$ python -q
>>> import numpy as np
>>> np.set_printoptions(precision=2, suppress=True, linewidth=200, sign=" ")
>>> def rd(a):
...     return np.round(a, 2) + 0
... 
>>> A2 = np.array([[-2, -2, 1, -1, 2, -2],
...     [2, -2, 0, 0, 0, 1],
...     [1, 1, -2, 1, 2, 0],
...     [0, 2, 2, 1, -2, 1],
...     [-1, -2, 2, -1, 1, 1],
...     [-1, -2, -1, -2, -1, -1]])
>>> A2[-1] = A2[0]
>>> E = A2 + 0.3 * np.eye(6)
>>> E
array([[-1.7, -2. ,  1. , -1. ,  2. , -2. ],
       [ 2. , -1.7,  0. ,  0. ,  0. ,  1. ],
       [ 1. ,  1. , -1.7,  1. ,  2. ,  0. ],
       [ 0. ,  2. ,  2. ,  1.3, -2. ,  1. ],
       [-1. , -2. ,  2. , -1. ,  1.3,  1. ],
       [-2. , -2. ,  1. , -1. ,  2. , -1.7]])
>>> rng = np.random.default_rng(9401)
>>> lab = rng.permutation(6)
>>> A2 = E[:, lab] * rng.choice([-1, 1], 6)
>>> A2
array([[ 2. , -1. ,  1.7, -2. ,  1. ,  2. ],
       [-1. ,  0. , -2. , -0. ,  0. ,  1.7],
       [-0. ,  1. , -1. , -2. , -1.7, -1. ],
       [-1. ,  1.3, -0. ,  2. ,  2. , -2. ],
       [-1. , -1. ,  1. , -1.3,  2. ,  2. ],
       [ 1.7, -1. ,  2. , -2. ,  1. ,  2. ]])
>>> U, _, Vh = np.linalg.svd(E.T @ A2)
>>> rd(U @ Vh)
array([[ 0.,  0., -1.,  0.,  0.,  0.],
       [ 0.,  0.,  0.,  0.,  0., -1.],
       [ 0.,  0.,  0.,  0.,  1.,  0.],
       [ 0.,  1.,  0.,  0.,  0.,  0.],
       [ 0.,  0.,  0., -1.,  0.,  0.],
       [-1.,  0.,  0.,  0.,  0.,  0.]])
>>> lab
array([ 5,  3,  0,  4,  2,  1])
>>> rd(np.linalg.lstsq(E, A2)[0])
array([[ 0.,  0., -1.,  0.,  0.,  0.],
       [ 0.,  0.,  0.,  0.,  0., -1.],
       [ 0.,  0.,  0.,  0.,  1.,  0.],
       [ 0.,  1.,  0.,  0.,  0.,  0.],
       [ 0.,  0.,  0., -1.,  0.,  0.],
       [-1.,  0.,  0.,  0.,  0.,  0.]])
>>> U, sigma, Vh = np.linalg.svd(E, full_matrices=False)
>>> rd(U.T @ E @ Vh.T)
array([[ 6.79,  0.  ,  0.  ,  0.  ,  0.  ,  0.  ],
       [ 0.  ,  4.11,  0.  ,  0.  ,  0.  ,  0.  ],
       [ 0.  ,  0.  ,  3.28,  0.  ,  0.  ,  0.  ],
       [ 0.  ,  0.  ,  0.  ,  1.97,  0.  ,  0.  ],
       [ 0.  ,  0.  ,  0.  ,  0.  ,  1.14,  0.  ],
       [ 0.  ,  0.  ,  0.  ,  0.  ,  0.  ,  0.13]])
>>> np.allclose(U * sigma @ Vh, E)
True
>>> rd(Vh @ Vh.T)
array([[ 1.,  0.,  0.,  0.,  0.,  0.],
       [ 0.,  1.,  0.,  0.,  0.,  0.],
       [ 0.,  0.,  1.,  0.,  0.,  0.],
       [ 0.,  0.,  0.,  1.,  0.,  0.],
       [ 0.,  0.,  0.,  0.,  1.,  0.],
       [ 0.,  0.,  0.,  0.,  0.,  1.]])
>>> rd(np.sqrt((sigma ** 2).sum())), rd(np.linalg.norm(E))
(np.float64(8.88), np.float64(8.88))
>>> rd(np.cumsum(sigma ** 2) / np.sum(sigma ** 2))
array([ 0.58,  0.8 ,  0.93,  0.98,  1.  ,  1.  ])
>>> U.shape, sigma.shape, Vh.shape
((6, 6), (6,), (6, 6))
>>> feats = np.loadtxt("test9.csv", delimiter=",")
>>> feats
array([[ 139.4 ,  181.62,   79.69,  180.57,  179.13],
       [ 140.07,  178.14,   80.95,  180.48,  180.3 ],
       [ 140.28,  180.24,   79.52,  180.  ,  178.99],
       [ 140.26,  178.44,   78.64,  180.8 ,  181.05],
       [ 140.74,  181.17,   77.99,  178.67,  180.66],
       [ 141.17,  180.55,   81.64,  180.84,  179.33],
       [ 140.65,  179.25,   79.46,  180.28,  180.63],
       [ 141.07,  178.95,   78.81,  179.44,  179.26],
       [ 140.13,  180.38,   80.14,  179.13,  179.26],
       [ 139.38,  178.6 ,   79.88,  180.22,  180.08],
       [ 140.2 ,  182.6 ,   78.8 ,  179.36,  179.46],
       [ 138.05,  180.23,   79.14,  176.72,  179.8 ],
       [ 140.  ,  178.73,   80.99,  179.75,  179.53],
       [ 140.47,  179.93,   78.34,  179.22,  181.06],
       [ 139.93,  179.58,   80.69,  183.56,  178.61],
       [ 140.34,  179.08,   81.87,  180.1 ,  180.63],
       [ 139.97,  177.65,   78.83,  181.78,  179.34],
       [ 139.79,  180.11,   78.98,  178.82,  181.51],
       [ 140.38,  180.5 ,   80.82,  180.05,  180.89],
       [ 139.22,  180.08,   79.48,  180.64,  179.1 ]])
>>> x0 = np.array([7, 7, 7, 3, 0])
>>> rhs = feats @ x0
>>> c, lr = np.zeros(5), 1 / np.linalg.norm(feats, 2) ** 2
>>> for i in range(40):
...     c -= lr * feats.T @ (feats @ c - rhs)
...     if i % 10 == 0: print(i, round(np.linalg.norm(feats @ c - rhs), 2))
... 
0 32.15
10 32.15
20 32.15
30 32.15
>>> rd(c)
array([ 3.8 ,  4.88,  2.16,  4.88,  4.88])
